$ ipython --no-banner

In [1]: import numpy as np

In [2]: from numpy import linalg as LA

In [3]: np.set_printoptions(precision=3, suppress=True, linewidth=120, floatmode="fixed")

In [4]: K = np.load("dump.npy")

In [5]: print(K)
[[ 34 -10  -4 -10]
 [-10  26 -12 -30]
 [ -4 -12   8  20]
 [-10 -30  20  50]]

In [6]: rng = np.random.default_rng(4917)

In [7]: A2 = K + rng.integers(-2, 3, (4, 2)) @ rng.integers(-2, 3, (2, 4))

In [8]: print(A2)
[[ 35  -9  -4  -8]
 [-14  24 -12 -34]
 [ -1 -11   8  22]
 [ -8 -30  20  50]]

In [9]: print(np.round(LA.svd(A2 - K, compute_uv=False), 3) + 0)
[7.539 1.780 0.000 0.000]

In [10]: print(A2 - K)
[[ 1  1  0  2]
 [-4 -2  0 -4]
 [ 3  1  0  2]
 [ 2  0  0  0]]

In [11]: print(np.einsum("ij,ji->", A2, A2))
7937

In [12]: print(round(float(LA.det(A2[::-1])), 3))
-768.0

In [13]: print(np.round(LA.det(2 * A2), 3), np.round(LA.det(A2), 3))
-12288.0 -768.0

In [14]: gram = K.T @ K

In [15]: print(LA.matrix_rank(gram))
2

In [16]: print((K @ K.T).shape)
(4, 4)

In [17]: print(np.trace(gram), (K ** 2).sum())
7716 7716

In [18]: print(np.round(LA.svd(K, compute_uv=False) ** 2, 3) + 0)
[6149.146 1566.854    0.000    0.000]

In [19]: J = np.loadtxt("block8.csv", delimiter=",")

In [20]: print(J)
[[3.000 1.000 0.000 0.000]
 [0.000 3.000 1.000 0.000]
 [0.000 0.000 3.000 1.000]
 [0.000 0.000 0.000 3.000]]

In [21]: A2 = J / LA.norm(J, axis=1, keepdims=True)

In [22]: gram = A2 @ A2.T

In [23]: print(np.degrees(np.arccos(np.clip(gram[0, 2], -1, 1))))
90.0

In [24]: print(np.argwhere(np.triu(np.abs(gram) > 0.95, 1)))
[]

In [25]: print((gram - 2 * np.eye(4)).round(6).argmax(axis=1))
[1 0 3 2]

In [26]: mat = np.load("sample18.npy")

In [27]: print(mat)
[[-3.000  1.000  0.000  0.000]
 [ 0.000 -3.000  1.000  0.000]
 [ 0.000  0.000 -3.000  1.000]
 [ 0.000  0.000  0.000 -3.000]]

In [28]: A2 = np.array([[7, -7, 1], [0, -1, -6]])

In [29]: Z = np.kron(A2, mat)

In [30]: print(Z)
[[-21.000   7.000   0.000   0.000  21.000  -7.000  -0.000  -0.000  -3.000   1.000   0.000   0.000]
 [  0.000 -21.000   7.000   0.000  -0.000  21.000  -7.000  -0.000   0.000  -3.000   1.000   0.000]
 [  0.000   0.000 -21.000   7.000  -0.000  -0.000  21.000  -7.000   0.000   0.000  -3.000   1.000]
 [  0.000   0.000   0.000 -21.000  -0.000  -0.000  -0.000  21.000   0.000   0.000   0.000  -3.000]
 [ -0.000   0.000   0.000   0.000   3.000  -1.000  -0.000  -0.000  18.000  -6.000  -0.000  -0.000]
 [  0.000  -0.000   0.000   0.000  -0.000   3.000  -1.000  -0.000  -0.000  18.000  -6.000  -0.000]
 [  0.000   0.000  -0.000   0.000  -0.000  -0.000   3.000  -1.000  -0.000  -0.000  18.000  -6.000]
 [  0.000   0.000   0.000  -0.000  -0.000  -0.000  -0.000   3.000  -0.000  -0.000  -0.000  18.000]]

In [31]: print(Z.shape)
(8, 12)

In [32]: print(round(LA.norm(Z, 2), 3), np.round(LA.norm(A2, 2) * LA.norm(mat, 2), 3))
38.201 38.201

In [33]: print(LA.matrix_rank(Z))
8
